In [1]: import numpy as np

In [2]: np.set_printoptions(precision=3, suppress=True, linewidth=120)

In [3]: data = np.load("mat.npy")

In [4]: print(data)
[[-2.777  1.476  1.778  2.842  1.967]
 [-3.693  2.73  -0.322  1.284 -1.469]
 [-3.354  2.666 -0.948  0.557 -2.331]
 [ 0.757  0.148 -2.412 -2.564 -3.466]
 [ 2.902 -1.59  -1.693 -2.816 -1.804]
 [-1.254  0.225  2.348  2.718  3.237]
 [-3.773  2.667  0.099  1.709 -0.85 ]
 [ 1.728 -0.595 -2.24  -2.821 -2.947]
 [ 1.193 -1.492  2.241  1.57   3.724]
 [-2.582  2.313 -1.641 -0.417 -3.18 ]
 [-3.545  2.244  1.008  2.456  0.592]
 [-2.111  2.052 -1.906 -0.865 -3.458]
 [-2.896  2.472 -1.412 -0.07  -2.916]
 [ 3.775 -2.637 -0.21  -1.813  0.683]
 [ 3.76  -2.696  0.037 -1.577  1.053]
 [ 1.033 -1.39   2.28   1.675  3.741]
 [-2.339  1.094  2.018  2.876  2.447]
 [ 2.451 -2.243  1.723  0.55   3.27 ]
 [ 2.978 -1.66  -1.636 -2.796 -1.697]
 [-3.766  2.686  0.014  1.627 -0.978]
 [-3.476  2.164  1.117  2.527  0.776]
 [ 1.489 -1.679  2.154  1.362  3.67 ]
 [ 0.292 -0.895  2.402  2.106  3.73 ]
 [ 1.457 -0.381 -2.308 -2.767 -3.122]
 [-1.722  0.59   2.242  2.82   2.952]
 [ 2.302 -1.063 -2.034 -2.876 -2.482]
 [ 3.752 -2.551 -0.453 -2.028  0.307]
 [-2.476  2.256 -1.708 -0.525 -3.254]
 [-3.194  1.868  1.449  2.715  1.356]]

In [5]: M2 = data / np.sqrt((data ** 2).mean(axis=1, keepdims=True))

In [6]: print(np.linalg.matrix_rank(M2) == np.linalg.matrix_rank(data))
True

In [7]: print(M2[2])
[-1.5    1.192 -0.424  0.249 -1.042]

In [8]: print(np.linalg.matrix_rank(data - data.mean(axis=1, keepdims=True)))
2

In [9]: cen = data - data.mean(axis=0)

In [10]: U, sig, vt = np.linalg.svd(cen, full_matrices=False)

In [11]: print(np.searchsorted(np.cumsum(sig ** 2) / (sig ** 2).sum(), 0.9) + 1)
2

In [12]: print(np.round(sig ** 2 / (sig ** 2).sum(), 3) + 0)
[0.538 0.462 0.    0.    0.   ]

In [13]: print(np.linalg.matrix_rank(cen))
2

In [14]: print(round((sig ** 2).sum() ** 2 / (sig ** 4).sum(), 3))
1.989

In [15]: arr = np.array([[-1, 1, 1, 5, 4, 5, 4, -5, 2],
    ...:     [-4, 4, -4, 3, 3, -2, -2, 3, -4],
    ...:     [3, 1, 5, 3, 2, -2, 4, 3, 3],
    ...:     [0, 1, 4, 0, 5, 5, -2, 5, -1],
    ...:     [-1, -2, 3, -5, -2, -5, 3, -5, -1]])

In [16]: arr[:, 7] = -3 * arr[:, 1]

In [17]: print(arr)
[[ -1   1   1   5   4   5   4  -3   2]
 [ -4   4  -4   3   3  -2  -2 -12  -4]
 [  3   1   5   3   2  -2   4  -3   3]
 [  0   1   4   0   5   5  -2  -3  -1]
 [ -1  -2   3  -5  -2  -5   3   6  -1]]

In [18]: theta = np.radians(30)

In [19]: R = np.eye(9)

In [20]: R[1, 1] = R[2, 2] = np.cos(theta)

In [21]: R[1, 2], R[2, 1] = -np.sin(theta), np.sin(theta)

In [22]: print(R)
[[ 1.     0.     0.     0.     0.     0.     0.     0.     0.   ]
 [ 0.     0.866 -0.5    0.     0.     0.     0.     0.     0.   ]
 [ 0.     0.5    0.866  0.     0.     0.     0.     0.     0.   ]
 [ 0.     0.     0.     1.     0.     0.     0.     0.     0.   ]
 [ 0.     0.     0.     0.     1.     0.     0.     0.     0.   ]
 [ 0.     0.     0.     0.     0.     1.     0.     0.     0.   ]
 [ 0.     0.     0.     0.     0.     0.     1.     0.     0.   ]
 [ 0.     0.     0.     0.     0.     0.     0.     1.     0.   ]
 [ 0.     0.     0.     0.     0.     0.     0.     0.     1.   ]]

In [23]: M2 = arr @ R.T

In [24]: print(np.allclose(np.linalg.norm(arr, axis=1), np.linalg.norm(M2, axis=1)))
True
